$ python3 -q
>>> import numpy as np
>>> from numpy import linalg as LA
>>> np.set_printoptions(suppress=True, linewidth=200)
>>> mat = np.load("mat.npy")
>>> mat
array([[ 1.954,  3.052,  0.043,  2.124],
       [10.007, 15.046, -0.037, 10.121],
       [ 7.992, 12.278, -0.116,  7.881]])
>>> [round(float(x), 3) for x in LA.svd(mat, compute_uv=False)[:3]]
[26.894, 0.273, 0.094]
>>> LA.cond(mat) > 100
np.True_
>>> round(LA.norm(mat, 2) / LA.norm(mat), 3)
np.float64(1.0)
>>> LA.matrix_rank(mat, rtol=0.1)
np.int64(1)
>>> rng = np.random.default_rng(1513)
>>> M2 = mat + rng.integers(-2, 3, (3, 1)) @ rng.integers(-2, 3, (1, 4))
>>> M2.round(3)
array([[-2.046,  3.052, -3.957,  0.124],
       [12.007, 15.046,  1.963, 11.121],
       [ 5.992, 12.278, -2.116,  6.881]])
>>> LA.matrix_rank(M2 - mat, tol=1e-8)
np.int64(1)
>>> M2 - mat
array([[-4.,  0., -4., -2.],
       [ 2.,  0.,  2.,  1.],
       [-2.,  0., -2., -1.]])
>>> np.abs(M2 - mat).sum(axis=1)
array([10.,  5.,  5.])
>>> C2 = M2.T @ M2
>>> (M2 @ M2.T).shape
(3, 3)
>>> np.allclose(C2, C2.T)
True
>>> np.round(LA.svd(M2, compute_uv=False) ** 2, 3)
array([723.459,  42.223,   0.051])
>>> round(np.trace(C2), 3), round(float((M2 ** 2).sum()), 3)
(np.float64(765.733), 765.733)
>>> np.round(LA.eigvalsh(C2)[::-1], 3) + 0
array([723.459,  42.223,   0.051,   0.   ])
>>> LA.matrix_rank(C2)
np.int64(3)
>>> X = np.loadtxt("layer7.csv", delimiter=",")
>>> X.round(3)
array([[-2.888,  0.751, -0.31 ],
       [-0.887,  1.643,  2.348],
       [-2.215, -0.429, -1.977],
       [ 1.962,  0.628,  2.181],
       [-2.776,  1.088,  0.335],
       [ 2.033, -1.558, -1.563],
       [-0.145,  1.534,  2.574],
       [ 2.711, -1.175, -0.522],
       [ 1.191, -1.655, -2.201],
       [ 1.028, -1.651, -2.284],
       [-1.397, -0.976, -2.469],
       [-1.116, -1.115, -2.552],
       [ 0.73 ,  1.276,  2.615],
       [ 2.842, -0.959, -0.074],
       [-2.449, -0.205, -1.721],
       [-2.743,  1.134,  0.433],
       [ 2.847, -0.43 ,  0.844],
       [-2.348, -0.307, -1.842],
       [ 2.731, -1.151, -0.469],
       [-2.592,  1.289,  0.786],
       [-1.437,  1.649,  2.053]])
>>> rank = LA.matrix_rank(X)
>>> rank
np.int64(2)
>>> ns = LA.svd(X)[2][rank:].T
>>> [int(LA.matrix_rank(np.delete(X, i, axis=0))) for i in range(21)]
[2, 2, 2, 2, 2, 2, 2, 2, 2, 2, 2, 2, 2, 2, 2, 2, 2, 2, 2, 2, 2]
>>> np.round(X @ ns, 3) + 0
array([[0.],
       [0.],
       [0.],
       [0.],
       [0.],
       [0.],
       [0.],
       [0.],
       [0.],
       [0.],
       [0.],
       [0.],
       [0.],
       [0.],
       [0.],
       [0.],
       [0.],
       [0.],
       [0.],
       [0.],
       [0.]])
>>> [int(LA.matrix_rank(X[:, :j + 1])) for j in range(3)]
[1, 2, 2]
>>> LA.matrix_rank(X.T @ X), LA.matrix_rank(X @ X.T)
(np.int64(2), np.int64(2))
>>> Ac = X - X.mean(axis=0)
>>> left, sigma, VT = LA.svd(Ac, full_matrices=False)
>>> (np.sign(left[:, 0]) == np.sign(left[0, 0])).astype(int)
array([1, 1, 1, 0, 1, 0, 1, 0, 0, 0, 1, 0, 1, 0, 1, 1, 0, 1, 0, 1, 1])
>>> np.round(Ac.mean(axis=0), 3) + 0
array([0., 0., 0.])
>>> np.abs(left[:, 0]).argmax()
np.int64(7)
>>> lab = X[:, 2] > np.median(X[:, 2])
>>> f = X[lab].mean(axis=0) - X[~lab].mean(axis=0)
>>> np.argsort(-np.abs(f).round(6), kind="stable")
array([2, 1, 0])
>>> np.round((((X - X.mean(axis=0)) @ f > 0) == lab).mean(), 3)
np.float64(0.905)
>>> lab.astype(int)
array([0, 1, 0, 1, 1, 0, 1, 0, 0, 0, 0, 0, 1, 1, 0, 1, 1, 0, 0, 1, 1])
